In [1]: import numpy as np

In [2]: np.set_printoptions(precision=3, suppress=True, linewidth=200, floatmode="fixed")

In [3]: def rd(a):
   ...:     return np.round(a, 3) + 0
   ...: 

In [4]: J = np.load("data.npy")

In [5]: print(J)
[[-0.032 -0.029  0.144  0.106  0.065]
 [21.193 26.863 17.818 24.036 21.061]
 [-0.108  0.015 -0.044 -0.056 -0.132]
 [-0.107  0.054  0.170  0.016 -0.031]]

In [6]: vec = np.array([1, 3, 3, -3, -2])

In [7]: h = np.maximum(J @ vec, 0)

In [8]: J * (h > 1e-9)[:, None]
Out[8]: 
array([[-0.000, -0.000,  0.000,  0.000,  0.000],
       [21.193, 26.863, 17.818, 24.036, 21.061],
       [-0.108,  0.015, -0.044, -0.056, -0.132],
       [-0.107,  0.054,  0.170,  0.016, -0.031]])

In [9]: rd(np.maximum(J @ vec, 0) - np.maximum(-J @ vec, 0))
Out[9]: array([-0.135, 41.006,  0.237,  0.579])

In [10]: print(rd(np.maximum(J @ (3 * vec), 0)))
[  0.000 123.018   0.711   1.737]

In [11]: print(rd(np.tanh(J @ vec)))
[-0.134  1.000  0.233  0.522]

In [12]: r0 = np.array([-3, 3])

In [13]: rd(np.polyval(r0, J[1]))
Out[13]: array([-60.579, -77.589, -50.454, -69.108, -60.183])

In [14]: rd(np.cross(J[1, :3], J[0, :3]))
Out[14]: array([ 4.385, -3.622,  0.245])

In [15]: A2 = J / np.sqrt((J ** 2).mean(axis=1, keepdims=True))

In [16]: np.linalg.matrix_rank(A2) == np.linalg.matrix_rank(J)
Out[16]: np.True_

In [17]: rd(A2[1])
Out[17]: array([0.946, 1.199, 0.795, 1.073, 0.940])

In [18]: np.linalg.matrix_rank(J - J.mean(axis=1, keepdims=True))
Out[18]: np.int64(4)

In [19]: [round(float(x), 3) for x in np.linalg.svd(J, compute_uv=False)[:3]]
Out[19]: [50.096, 0.246, 0.156]

In [20]: feats = np.array([[4, 0, 1, 5, 2, 1],
    ...:     [0, 4, 0, 1, 5, 2],
    ...:     [1, 0, 4, 0, 1, 5],
    ...:     [5, 1, 0, 4, 0, 1],
    ...:     [2, 5, 1, 0, 4, 0],
    ...:     [1, 2, 5, 1, 0, 4]])

In [21]: vec = np.array([-3, -6, 6, 8, -7, -7])

In [22]: y = feats @ vec

In [23]: y
Out[23]: array([ 13, -65, -21,   4, -58,  -5])

In [24]: rd(np.linalg.solve(feats, feats[:, 0]))
Out[24]: array([1.000, 0.000, 0.000, 0.000, 0.000, 0.000])

In [25]: rd(np.linalg.solve(feats.T, feats[1]))
Out[25]: array([0.000, 1.000, 0.000, 0.000, 0.000, 0.000])

In [26]: rd(np.linalg.norm(J))
Out[26]: np.float64(50.096)

In [27]: J.shape
Out[27]: (4, 5)

In [28]: print(rd(J.mean(axis=0)))
[5.236 6.726 4.522 6.026 5.241]

In [29]: J.sum(axis=0)
Out[29]: array([20.946, 26.903, 18.088, 24.102, 20.963])

In [30]: np.abs(J).max()
Out[30]: np.float64(26.863)

In [31]: rd(J.sum(axis=1))
Out[31]: array([  0.254, 110.971,  -0.325,   0.102])

In [32]: np.count_nonzero(J)
Out[32]: np.int64(20)

In [33]: np.unravel_index(np.abs(J).argmax(), J.shape)
Out[33]: (np.int64(1), np.int64(1))

In [34]: left, sigma, vt = np.linalg.svd(feats, full_matrices=False)

In [35]: rd(vt @ vt.T)
Out[35]: 
array([[1.000, 0.000, 0.000, 0.000, 0.000, 0.000],
       [0.000, 1.000, 0.000, 0.000, 0.000, 0.000],
       [0.000, 0.000, 1.000, 0.000, 0.000, 0.000],
       [0.000, 0.000, 0.000, 1.000, 0.000, 0.000],
       [0.000, 0.000, 0.000, 0.000, 1.000, 0.000],
       [0.000, 0.000, 0.000, 0.000, 0.000, 1.000]])

In [36]: (sigma > 1e-8).sum()
Out[36]: np.int64(6)

In [37]: rd(np.cumsum(sigma ** 2) / np.sum(sigma ** 2))
Out[37]: array([0.534, 0.745, 0.952, 0.984, 0.993, 1.000])

In [38]: left.shape, sigma.shape, vt.shape
Out[38]: ((6, 6), (6,), (6, 6))

In [39]: np.allclose(left * sigma @ vt, feats)
Out[39]: True

In [40]: mat = np.load("layer19.npy")

In [41]: rd(mat)
Out[41]: 
array([[-2.219,  2.519, -0.519, -2.112],
       [-2.219,  0.804,  1.226,  2.988],
       [ 1.109,  1.703, -3.043,  1.614],
       [ 2.219,  2.471,  2.228,  0.069]])

In [42]: proj = np.triu(np.array([[1, 1, -7, -6], [1, 9, -4, -6], [-8, 6, -1, -7], [-7, 0, 7, 5]]), 1) + np.eye(4)

In [43]: A2 = proj @ mat @ np.linalg.inv(proj)

In [44]: rd(np.poly(A2))
Out[44]: array([   1.000,    4.390,    0.000,  -70.236, -256.000])

In [45]: rd(np.linalg.det(A2))
Out[45]: np.float64(-256.0)

In [46]: print(np.linalg.matrix_rank(A2))
4
